$ ipython --no-banner

In [1]: import numpy as np

In [2]: np.set_printoptions(suppress=True, linewidth=140)

In [3]: E = np.loadtxt("data.csv", delimiter=",")

In [4]: print(E)
[[ 2.  2.  2.  0.]
 [-2.  1. -2.  0.]
 [-2. -2. -2.  0.]
 [ 0.  0.  0.  1.]]

In [5]: # null space of dimension 1

In [6]: print(np.argsort(-np.linalg.norm(E, axis=0).round(6), kind="stable")[:3])
[0 2 1]

In [7]: print(round(np.linalg.norm(E, 2) / np.linalg.norm(E), 2))
0.9

In [8]: print([round(float(x), 2) for x in np.linalg.svd(E, compute_uv=False)[:3]])
[5.27, 2.27, 1.0]

In [9]: print(round(np.linalg.det(E), 2))
0.0

In [10]: print(np.flatnonzero(np.linalg.matrix_power((E != 0) + (E.T != 0) + np.eye(4), 4)[0]))
[0 1 2]

In [11]: print(E @ E)
[[-4.  2. -4.  0.]
 [-2.  1. -2.  0.]
 [ 4. -2.  4.  0.]
 [ 0.  0.  0.  1.]]

In [12]: r = np.linalg.matrix_rank(E)

In [13]: print(r)
3

In [14]: null = np.linalg.svd(E)[2][r:].T

In [15]: print(np.round(null[:, 0] / null[np.abs(null[:, 0]).round(6).argmax(), 0], 2) + 0)
[ 1.  0. -1.  0.]

In [16]: print([int(np.linalg.matrix_rank(np.delete(E, i, axis=0))) for i in range(4)])
[3, 2, 3, 2]

In [17]: print(np.round(null @ null.T, 2) + 0)
[[ 0.5  0.  -0.5  0. ]
 [ 0.   0.   0.   0. ]
 [-0.5  0.   0.5  0. ]
 [ 0.   0.   0.   0. ]]

In [18]: print(np.round(np.poly(E), 2) + 0)
[ 1. -2.  1.  0.  0.]

In [19]: print(round(float(np.linalg.det(E[::-1])), 2))
0.0

In [20]: print(np.kron(np.eye(2, dtype=int), E))
[[ 2.  2.  2.  0.  0.  0.  0.  0.]
 [-2.  1. -2.  0. -0.  0. -0.  0.]
 [-2. -2. -2.  0. -0. -0. -0.  0.]
 [ 0.  0.  0.  1.  0.  0.  0.  0.]
 [ 0.  0.  0.  0.  2.  2.  2.  0.]
 [-0.  0. -0.  0. -2.  1. -2.  0.]
 [-0. -0. -0.  0. -2. -2. -2.  0.]
 [ 0.  0.  0.  0.  0.  0.  0.  1.]]

In [21]: print(np.einsum("ij,ji->", E, E))
2.0

In [22]: print(np.round(np.linalg.eigvals(E), 2) + 0)
[0.+0.j 0.+0.j 1.+0.j 1.+0.j]

In [23]: data = np.load("block12.npy")

In [24]: print(data.round(2) + 0)
[[-0.12  0.   -0.99]
 [ 0.12 -0.99 -0.02]
 [-0.98 -0.12  0.12]]

In [25]: # keeps lengths

In [26]: rng = np.random.default_rng(20)

In [27]: lab = rng.permutation(3)

In [28]: B = data[:, lab] * rng.choice([-1, 1], 3)

In [29]: print(B.round(2) + 0)
[[ 0.12  0.   -0.99]
 [-0.12  0.99 -0.02]
 [ 0.98  0.12  0.12]]

In [30]: left, _, VT = np.linalg.svd(data.T @ B)

In [31]: print(np.round(np.linalg.lstsq(data, B)[0], 2) + 0)
[[-1.  0.  0.]
 [ 0. -1.  0.]
 [ 0.  0.  1.]]

In [32]: print(lab)
[0 1 2]

In [33]: proj = np.triu(np.array([[-3, 2, 3], [-1, -2, 1], [-2, 3, -2]]), 1) + np.eye(3)

In [34]: B = proj @ data @ np.linalg.inv(proj)

In [35]: print(round(np.trace(B), 2), round(np.trace(data), 2))
-0.99 -0.99

In [36]: print(np.round(data.T @ data, 2) + 0)
[[1. 0. 0.]
 [0. 1. 0.]
 [0. 0. 1.]]

In [37]: print(np.round(np.linalg.pinv(data), 2) + 0)
[[-0.12  0.12 -0.98]
 [ 0.   -0.99 -0.12]
 [-0.99 -0.02  0.12]]

In [38]: print(np.round(np.linalg.norm(data, axis=0), 2))
[1. 1. 1.]

In [39]: print(np.round(np.linalg.svd(data, compute_uv=False), 2))
[1. 1. 1.]

In [40]: arr = np.load("case11.npy")

In [41]: print(arr)
[[ 5  0 -4]
 [ 0  0  0]
 [ 0  0  0]
 [ 3 -3 -1]
 [ 2  3 -3]
 [ 0  0  0]
 [ 0  0  0]
 [ 3 -3 -1]
 [ 2  3 -3]
 [ 0  0  0]
 [ 2  3 -3]
 [ 2  3 -3]
 [ 5  5 -4]
 [ 0  0  0]
 [ 0  0  0]
 [ 0  0  0]
 [ 0  0  0]
 [ 3  2 -1]
 [ 3 -3 -1]
 [ 0  0  0]]

In [42]: W2 = arr[[17, 18]].astype(float)

In [43]: for _ in range(3):
    ...:     lab = np.linalg.norm(arr[:, None] - W2, axis=-1).argmin(axis=1)
    ...:     W2 = np.array([arr[lab == j].mean(axis=0) for j in range(2)])
    ...: 

In [44]: print(lab)
[1 0 0 1 0 0 0 1 0 0 0 0 0 0 0 0 0 0 1 0]

In [45]: print(W2.round(2))
[[ 1.    1.19 -1.06]
 [ 3.5  -2.25 -1.75]]

In [46]: print(np.bincount(lab))
[16  4]

In [47]: proj = np.triu(np.array([[3, -1, -5, 2], [4, 1, 2, 4], [2, 0, -4, -3], [-5, -3, -3, 1]]), 1) + np.eye(4)

In [48]: B = proj @ E @ np.linalg.inv(proj)

In [49]: print(round(np.linalg.det(B), 2))
-0.0

In [50]: print(np.trace(B), np.trace(E))
2.0 2.0

In [51]: print(np.round(np.poly(B), 2) + 0)
[ 1. -2.  1.  0.  0.]

In [52]: print(B)
[[ 14.  25.  34. -24.]
 [ -6.  -9. -18.  -2.]
 [ -2.  -4.  -4.   5.]
 [  0.   0.   0.   1.]]

In [53]: W0 = np.loadtxt("sample12.csv", delimiter=",")

In [54]: print(W0.round(2))
[[ 1.59 -0.04  0.85 -0.38  0.21]
 [-0.04  1.96  0.11  0.07 -0.15]
 [ 0.85  0.11  1.13  0.71  0.59]
 [-0.38  0.07  0.71  1.31  0.71]
 [ 0.21 -0.15  0.59  0.71  2.01]]

In [55]: print(np.allclose(W0[:-1].T @ np.linalg.lstsq(W0[:-1].T, W0[-1])[0], W0[-1]))
True

In [56]: print(np.unique(W0.round(6), axis=0).shape)
(5, 5)

In [57]: print(np.linalg.matrix_rank(W0, rtol=0.1))
4

In [58]: print(round(np.linalg.norm(W0, 2) / np.linalg.norm(W0), 2))
0.71

In [59]: print([round(float(x), 2) for x in np.linalg.svd(W0, compute_uv=False)[:3]])
[3.0, 2.0, 2.0]

In [60]: print(np.argsort(-np.linalg.norm(W0, axis=0).round(6), kind="stable")[:3])
[4 1 0]

In [61]: ev, evecs = np.linalg.eigh(W0)

In [62]: print(np.round(np.linalg.eigvalsh(W0 + -1 * np.eye(5)), 2) + 0)
[-1.  0.  1.  1.  2.]

In [63]: print((ev > 1e-8).sum(), (ev < -1e-8).sum())
4 0

In [64]: print(np.round(evecs.T @ W0 @ evecs, 2) + 0)
[[0. 0. 0. 0. 0.]
 [0. 1. 0. 0. 0.]
 [0. 0. 2. 0. 0.]
 [0. 0. 0. 2. 0.]
 [0. 0. 0. 0. 3.]]

In [65]: print(np.round(evecs @ np.diag(ev) @ evecs.T, 2))
[[ 1.59 -0.04  0.85 -0.38  0.21]
 [-0.04  1.96  0.11  0.07 -0.15]
 [ 0.85  0.11  1.13  0.71  0.59]
 [-0.38  0.07  0.71  1.31  0.71]
 [ 0.21 -0.15  0.59  0.71  2.01]]

In [66]: print(np.abs(evecs[:, -1]).round(6).argmax())
4

In [67]: print(np.round(np.linalg.eigvalsh(W0 @ W0), 2) + 0)
[0. 1. 4. 4. 9.]

In [68]: print(np.round(np.abs(evecs[:, -1]), 2))
[0.29 0.03 0.51 0.43 0.68]

In [69]: th = np.radians(15)

In [70]: R = np.eye(5)

In [71]: R[2, 2] = R[4, 4] = np.cos(th)

In [72]: R[2, 4], R[4, 2] = -np.sin(th), np.sin(th)

In [73]: print(R.round(2))
[[ 1.    0.    0.    0.    0.  ]
 [ 0.    1.    0.    0.    0.  ]
 [ 0.    0.    0.97  0.   -0.26]
 [ 0.    0.    0.    1.    0.  ]
 [ 0.    0.    0.26  0.    0.97]]

In [74]: B = W0 @ R.T

In [75]: print(np.round(np.linalg.svd(W0, compute_uv=False), 2) + 0, np.round(np.linalg.svd(B, compute_uv=False), 2) + 0)
[3. 2. 2. 1. 0.] [3. 2. 2. 1. 0.]

In [76]: print(B.round(2))
[[ 1.59 -0.04  0.76 -0.38  0.43]
 [-0.04  1.96  0.14  0.07 -0.12]
 [ 0.85  0.11  0.94  0.71  0.86]
 [-0.38  0.07  0.5   1.31  0.87]
 [ 0.21 -0.15  0.05  0.71  2.09]]

In [77]: m1 = np.load("test3.npy")

In [78]: print(m1)
[[ 0.1 -0.2  1.   1.   0.1  0.  -0.2  1.1 -1.9  0.6]
 [ 0.3 -0.8  0.5  1.3 -1.1 -0.5  1.1  0.6  0.   0.9]
 [ 0.4 -0.6  0.3  0.7 -0.5  0.4  0.   2.3 -0.4 -0.6]
 [ 0.9  0.6  0.9 -0.6 -1.  -0.7 -1.  -1.3  0.1 -0.9]
 [ 0.8  0.7 -0.1  0.   0.   0.4  0.9  0.3 -0.1 -1.9]
 [-1.4  1.5  0.   0.3  1.5 -0.8 -0.4  0.5  1.4 -0.2]
 [ 1.5 -0.1  1.3  0.7 -0.7  0.2 -0.6 -0.3 -1.7  0.4]
 [ 1.2 -0.5  1.7 -0.4  0.2  0.1  0.9  1.  -1.1  1. ]
 [-0.2 -0.4  0.   0.6  0.7  1.3 -0.1  0.3  1.5 -1.3]
 [ 0.1  1.5 -1.1 -0.2 -1.   0.7 -2.5 -1.1 -1.1 -0.7]]

In [79]: vec = np.array([0, -5, 0, 0, 5, -5, -5, 3, 5, 2])

In [80]: rhs = m1 @ vec

In [81]: print(rhs.round(2))
[ -2.5  -0.9   2.2  -4.7 -13.4  14.1  -9.6  -2.    5.3 -13.7]

In [82]: print(np.round(np.linalg.solve(m1.T, m1[2]), 2) + 0)
[0. 0. 1. 0. 0. 0. 0. 0. 0. 0.]

In [83]: print(np.round(np.linalg.solve(m1, rhs), 2) + 0)
[ 0. -5.  0.  0.  5. -5. -5.  3.  5.  2.]

In [84]: print(np.round(np.linalg.solve(m1, rhs + m1[:, 1]), 2) + 0)
[ 0. -4.  0.  0.  5. -5. -5.  3.  5.  2.]
